% python3 -q
>>> import numpy as np
>>> import numpy.linalg as la
>>> np.set_printoptions(precision=3, suppress=True, linewidth=200)
>>> rnd = lambda a: np.round(a, 3) + 0
>>> m1 = np.load("test9.npy")
>>> m1
array([[0.4  , 0.3  , 0.3  ],
       [0.2  , 0.4  , 0.4  ],
       [0.   , 0.333, 0.667]])
>>> # rows sum to 1
>>> rnd(la.matrix_power(m1, 100))
array([[0.118, 0.353, 0.53 ],
       [0.118, 0.353, 0.53 ],
       [0.118, 0.353, 0.53 ]])
>>> p = np.eye(3)[0]
>>> for _ in range(7):
...     p = p @ m1
...     print(p.round(3))
... 
[0.4 0.3 0.3]
[0.22 0.34 0.44]
[0.156 0.349 0.496]
[0.132 0.351 0.517]
[0.123 0.352 0.525]
[0.12  0.353 0.528]
[0.118 0.353 0.529]
>>> rng = np.random.default_rng(49865)
>>> z = rng.permutation(3)
>>> z
array([0, 2, 1])
>>> out = m1[z][:, z]
>>> np.diag(out)
array([0.4  , 0.667, 0.4  ])
>>> rnd(np.sort(np.abs(la.eigvals(out))))
array([0.088, 0.379, 1.   ])
>>> rnd(la.det(out)), rnd(la.det(m1[z]))
(np.float64(0.033), np.float64(-0.033))
>>> out = m1 + rng.integers(-2, 3, (3, 2)) @ rng.integers(-2, 3, (2, 3))
>>> out
array([[-0.6  , -0.7  ,  0.3  ],
       [-1.8  , -1.6  ,  2.4  ],
       [ 1.   ,  1.333,  0.667]])
>>> rnd(la.svd(out - m1, compute_uv=False))
array([3.864, 1.035, 0.   ])
>>> out - m1
array([[-1., -1.,  0.],
       [-2., -2.,  2.],
       [ 1.,  1.,  0.]])
>>> w, vecs = la.eig(m1)
>>> rnd(m1 @ vecs[:, 0] - w[0] * vecs[:, 0])
array([0., 0., 0.])
>>> rnd(np.sort(la.eigvals(m1.T)))
array([0.088, 0.379, 1.   ])
>>> rnd(la.det(m1[::-1]))
np.float64(-0.033)
>>> rnd(la.det(2 * m1)), rnd(la.det(m1))
(np.float64(0.267), np.float64(0.033))
>>> np.einsum("ii->", m1)
np.float64(1.467)
>>> M = np.load("a.npy")
>>> M
array([[ 0.3,  0.1,  0.7],
       [ 0.4,  1.1, -0.4],
       [ 0.6,  0.6, -1.3],
       [-0.8, -0.9,  2. ],
       [-1. ,  2. ,  0.3],
       [ 0.1,  1.1, -0.7],
       [ 0.3, -0.2,  1. ],
       [ 1. , -0.7,  0.8],
       [-0.2,  0.7,  0.1],
       [-0.8,  0.7,  1.9],
       [-1.3,  1.3,  1.5],
       [ 0.9,  0.6, -0.5],
       [-0.2,  0.7,  0.1],
       [ 0.3,  1. ,  1.5],
       [ 0.4, -0.7,  0.4],
       [-0.6, -0.6, -0.9],
       [ 0.8, -0.8,  2.6],
       [-0.9, -0.8, -0.7],
       [ 0.2, -1.5,  0.4],
       [ 0.3,  0.4, -0.6],
       [-3. , -0.5,  0. ],
       [ 1. ,  1.3, -1.4],
       [ 0.9, -1. ,  0. ],
       [-1.5,  0.5,  0.1],
       [ 2.6, -0.6,  0.7],
       [-0.8, -0.6, -0.2],
       [-2.4,  1.5,  5.1],
       [-0.6, -0.4,  0.5],
       [ 1.1, -2.1, -0.5]])
>>> z = M[:, 1] > np.median(M[:, 1])
>>> r0 = M[z].mean(axis=0) - M[~z].mean(axis=0)
>>> np.argsort(-np.abs(r0).round(6), kind="stable")
array([1, 0, 2])
>>> K = np.load("out4.npy")
>>> K
array([[ 6.292,  7.039, -6.789,  2.434],
       [ 0.496, -2.048,  0.863,  1.258],
       [ 7.305,  7.768, -7.931,  1.629],
       [ 6.941,  8.431, -7.644,  2.263],
       [ 4.429,  9.272, -7.862,  0.643],
       [-1.773, -2.118,  0.086,  2.37 ],
       [-0.081,  0.039,  2.588,  2.196],
       [-0.207,  0.02 ,  1.901,  2.307],
       [ 1.475,  0.281,  2.442,  1.724],
       [ 5.413,  7.21 , -8.883,  0.44 ],
       [-0.354, -1.23 ,  2.04 ,  2.898],
       [ 0.338, -0.397,  3.338,  3.136],
       [ 5.515,  6.884, -8.237,  0.104],
       [ 1.472, -0.916,  0.632,  1.3  ],
       [-0.804,  0.301,  2.294,  1.906],
       [ 5.993,  7.452, -7.737,  2.84 ],
       [-0.767,  0.003,  2.286,  2.373],
       [ 5.958,  7.836, -7.832,  0.739],
       [ 0.194, -1.586,  2.334,  2.733],
       [-0.229, -1.05 ,  3.7  ,  1.967]])
>>> C2 = np.cov(K, rowvar=False)
>>> C2.shape
(4, 4)
>>> rnd(C2)
array([[  9.89 ,  12.849, -14.896,  -1.135],
       [ 12.849,  18.777, -20.884,  -1.696],
       [-14.896, -20.884,  25.567,   2.287],
       [ -1.135,  -1.696,   2.287,   0.756]])
>>> np.argwhere(np.triu(np.abs(np.corrcoef(K.T)) > 0.8, 1))
array([[0, 1],
       [0, 2],
       [1, 2]])
